% python3 -q
>>> import numpy as np
>>> np.set_printoptions(precision=2, suppress=True, linewidth=160)
>>> data = np.load("block6.npy")
>>> data
array([[-0.91,  0.79, -3.17,  1.63,  3.29],
       [ 2.67,  3.05,  2.72, -0.9 ,  0.59],
       [ 2.67,  3.13,  2.61, -0.84,  0.75],
       [-2.45, -3.55, -1.56,  0.28, -1.98],
       [-2.12, -1.22, -3.63,  1.59,  1.83],
       [-0.57, -2.55,  1.72, -1.17, -3.72],
       [ 1.05, -0.6 ,  3.26, -1.65, -3.19],
       [-2.67, -2.88, -2.91,  1.02, -0.28],
       [-0.52,  1.32, -2.86,  1.55,  3.52],
       [-2.61, -3.37, -2.18,  0.6 , -1.31],
       [ 2.65,  3.27,  2.39, -0.72,  1.05],
       [-2.61, -2.52, -3.21,  1.21,  0.29],
       [-1.79, -3.47, -0.08, -0.42, -3.1 ],
       [ 2.  ,  3.55,  0.49,  0.24,  2.85],
       [-2.27, -1.54, -3.59,  1.52,  1.5 ],
       [ 1.06, -0.58,  3.27, -1.65, -3.18],
       [ 2.6 ,  2.5 ,  3.22, -1.22, -0.32],
       [-1.1 ,  0.53, -3.29,  1.66,  3.15],
       [-2.46, -3.54, -1.62,  0.31, -1.92],
       [-2.21, -1.41, -3.61,  1.55,  1.63],
       [-1.41,  0.06, -3.47,  1.68,  2.86],
       [ 1.18, -0.41,  3.35, -1.66, -3.08],
       [-2.34, -3.59, -1.26,  0.13, -2.25],
       [ 2.67,  2.89,  2.9 , -1.01,  0.29],
       [ 2.15,  1.28,  3.62, -1.57, -1.76],
       [-0.78, -2.74,  1.46, -1.07, -3.69],
       [ 1.96,  3.54,  0.41,  0.27,  2.9 ],
       [-1.85, -3.5 , -0.2 , -0.37, -3.03]])
>>> # looks like rank 2
>>> left, sv, vt = np.linalg.svd(data)
>>> evecs = vt[:(sv > 1e-8).sum()]
>>> rng = np.random.default_rng(338)
>>> x = data[9] + -3 * data[16] + rng.integers(2) * np.eye(5)[4]
>>> x
array([-10.42, -10.87, -11.85,   4.26,   0.66])
>>> round(float(np.linalg.norm(x - evecs.T @ evecs @ x)), 2)
0.67
>>> np.round(evecs.T @ evecs, 2) + 0
array([[ 0.29,  0.32,  0.29, -0.1 ,  0.06],
       [ 0.32,  0.52,  0.15,  0.  ,  0.35],
       [ 0.29,  0.15,  0.53, -0.23, -0.29],
       [-0.1 ,  0.  , -0.23,  0.11,  0.19],
       [ 0.06,  0.35, -0.29,  0.19,  0.56]])
>>> np.diag(evecs.T @ evecs)
array([0.29, 0.52, 0.53, 0.11, 0.56])
>>> np.linalg.matrix_rank(np.vstack([data, x]))
np.int64(3)
>>> feats = np.array([[0, -1, 0, -1, -1, 2],
...     [0, 0, 0, -1, 2, -3],
...     [0, 0, 0, 3, 0, -1],
...     [0, 0, 0, 0, 1, -1],
...     [0, 0, 0, 0, 0, -1],
...     [0, 0, 0, 0, 0, 0]])
>>> feats
array([[ 0, -1,  0, -1, -1,  2],
       [ 0,  0,  0, -1,  2, -3],
       [ 0,  0,  0,  3,  0, -1],
       [ 0,  0,  0,  0,  1, -1],
       [ 0,  0,  0,  0,  0, -1],
       [ 0,  0,  0,  0,  0,  0]])
>>> # columns 0 and 2 are equal
>>> np.round(feats @ np.linalg.pinv(feats) @ feats, 2) + 0
array([[ 0., -1.,  0., -1., -1.,  2.],
       [ 0.,  0.,  0., -1.,  2., -3.],
       [ 0.,  0.,  0.,  3.,  0., -1.],
       [ 0.,  0.,  0.,  0.,  1., -1.],
       [ 0.,  0.,  0.,  0.,  0., -1.],
       [ 0.,  0.,  0.,  0.,  0.,  0.]])
>>> np.abs(np.diag(np.linalg.qr(feats)[1])) > 1e-9
array([False, False, False, False, False, False])
>>> W = np.array([[0, 2, 3, 2, 3, 1],
...     [1, 3, 3, 0, 2, 2],
...     [2, 3, 0, 0, 0, 2],
...     [3, 3, 0, 2, 2, 3],
...     [0, 0, 2, 3, 1, 2],
...     [3, 0, 3, 0, 0, 3]])
>>> b = np.array([3, 3, 0, 2, 1, 1])
>>> H = np.maximum(feats @ W + b, 0)
>>> H
array([[ 5,  0,  1,  0,  0,  0],
       [ 0,  0,  0,  6,  1,  0],
       [ 9, 12,  0,  8,  7,  7],
       [ 0,  3,  0,  5,  2,  0],
       [ 0,  3,  0,  2,  1,  0],
       [ 3,  3,  0,  2,  1,  1]])
>>> (H > 0).mean(axis=0)
array([0.5 , 0.67, 0.17, 0.83, 0.83, 0.33])
>>> (H > 0).astype(int)
array([[1, 0, 1, 0, 0, 0],
       [0, 0, 0, 1, 1, 0],
       [1, 1, 0, 1, 1, 1],
       [0, 1, 0, 1, 1, 0],
       [0, 1, 0, 1, 1, 0],
       [1, 1, 0, 1, 1, 1]])
>>> np.linalg.matrix_rank(H)
np.int64(6)
>>> cent = np.array([[-2, -1, -3],
...     [1, 0, -3],
...     [1, -1, -1],
...     [-2, 1, -3],
...     [3, 1, -2],
...     [1, -3, -2]])
>>> (H @ cent).round(6).argmax(axis=1)
array([1, 1, 0, 1, 1, 0])
>>> W @ cent
array([[ 11,  -1, -23],
       [ 12,  -8, -23],
       [  1,  -8, -19],
       [  2,  -8, -34],
       [  1,  -4, -17],
       [  0, -15, -18]])
